% ipython --no-banner

In [1]: import numpy as np

In [2]: np.set_printoptions(precision=2, suppress=True, linewidth=160, sign=" ")

In [3]: rd = lambda a: np.round(a, 2) + 0

In [4]: J = np.array([[-2.0, 1.0, 0.0, 0.0, 0.0, 0.0, 0.0, 0.0],
   ...:     [0.0, -2.0, 1.0, 0.0, 0.0, 0.0, 0.0, 0.0],
   ...:     [0.0, 0.0, -2.0, 1.0, 0.0, 0.0, 0.0, 0.0],
   ...:     [0.0, 0.0, 0.0, -2.0, 1.0, 0.0, 0.0, 0.0],
   ...:     [0.0, 0.0, 0.0, 0.0, -2.0, 1.0, 0.0, 0.0],
   ...:     [0.0, 0.0, 0.0, 0.0, 0.0, -2.0, 1.0, 0.0],
   ...:     [0.0, 0.0, 0.0, 0.0, 0.0, 0.0, -2.0, 1.0],
   ...:     [0.0, 0.0, 0.0, 0.0, 0.0, 0.0, 0.0, -2.0]])

In [5]: # triangular, det is the product of the diagonal

In [6]: W1 = np.array([[2, 1, 1, 1, 1],
   ...:     [0, 1, 2, 0, 1],
   ...:     [0, 1, 0, 2, 1],
   ...:     [0, 2, 0, 1, 0],
   ...:     [0, 2, 3, 2, 2],
   ...:     [1, 1, 3, 3, 3],
   ...:     [0, 1, 2, 2, 0],
   ...:     [1, 2, 2, 2, 3]])

In [7]: b = np.array([2, 1, 2, 1, 0])

In [8]: act = np.maximum(J @ W1 + b, 0)

In [9]: act
Out[9]: 
array([[ 0.,  0.,  2.,  0.,  0.],
       [ 2.,  0.,  0.,  3.,  0.],
       [ 2.,  1.,  2.,  0.,  0.],
       [ 2.,  0.,  5.,  1.,  2.],
       [ 3.,  0.,  0.,  0.,  0.],
       [ 0.,  0.,  0.,  0.,  0.],
       [ 3.,  1.,  0.,  0.,  3.],
       [ 0.,  0.,  0.,  0.,  0.]])

In [10]: Z = np.array([[1, 2, -2], [0, -1, -1], [-1, -2, -2], [-1, 0, 0], [2, -2, 1]])

In [11]: W1 @ Z
Out[11]: 
array([[  2,  -1,  -6],
       [  0,  -7,  -4],
       [  0,  -3,   0],
       [ -1,  -2,  -2],
       [ -1, -12,  -6],
       [  1, -11,  -6],
       [ -4,  -5,  -5],
       [  3, -10,  -5]])

In [12]: np.prod(np.diag(J)), rd(np.linalg.det(J))
Out[12]: (np.float64(256.0), np.float64(256.0))

In [13]: [int(np.linalg.matrix_rank(np.linalg.matrix_power(J, p))) for p in range(1, 9)]
Out[13]: [8, 8, 8, 8, 8, 8, 8, 8]

In [14]: J @ J
Out[14]: 
array([[ 4., -4.,  1.,  0.,  0.,  0.,  0.,  0.],
       [ 0.,  4., -4.,  1.,  0.,  0.,  0.,  0.],
       [ 0.,  0.,  4., -4.,  1.,  0.,  0.,  0.],
       [ 0.,  0.,  0.,  4., -4.,  1.,  0.,  0.],
       [ 0.,  0.,  0.,  0.,  4., -4.,  1.,  0.],
       [ 0.,  0.,  0.,  0.,  0.,  4., -4.,  1.],
       [ 0.,  0.,  0.,  0.,  0.,  0.,  4., -4.],
       [ 0.,  0.,  0.,  0.,  0.,  0.,  0.,  4.]])

In [15]: rd(np.sort(np.linalg.eigvals(J)))
Out[15]: array([-2., -2., -2., -2., -2., -2., -2., -2.])

In [16]: x0 = np.array([0, 1, 3, 1, 3, 1, 2, 2])

In [17]: np.einsum("ij,j->i", J, x0)
Out[17]: array([ 1.,  1., -5.,  1., -5.,  0., -2., -4.])

In [18]: np.sign((J @ x0).round(6))
Out[18]: array([ 1.,  1., -1.,  1., -1.,  0., -1., -1.])
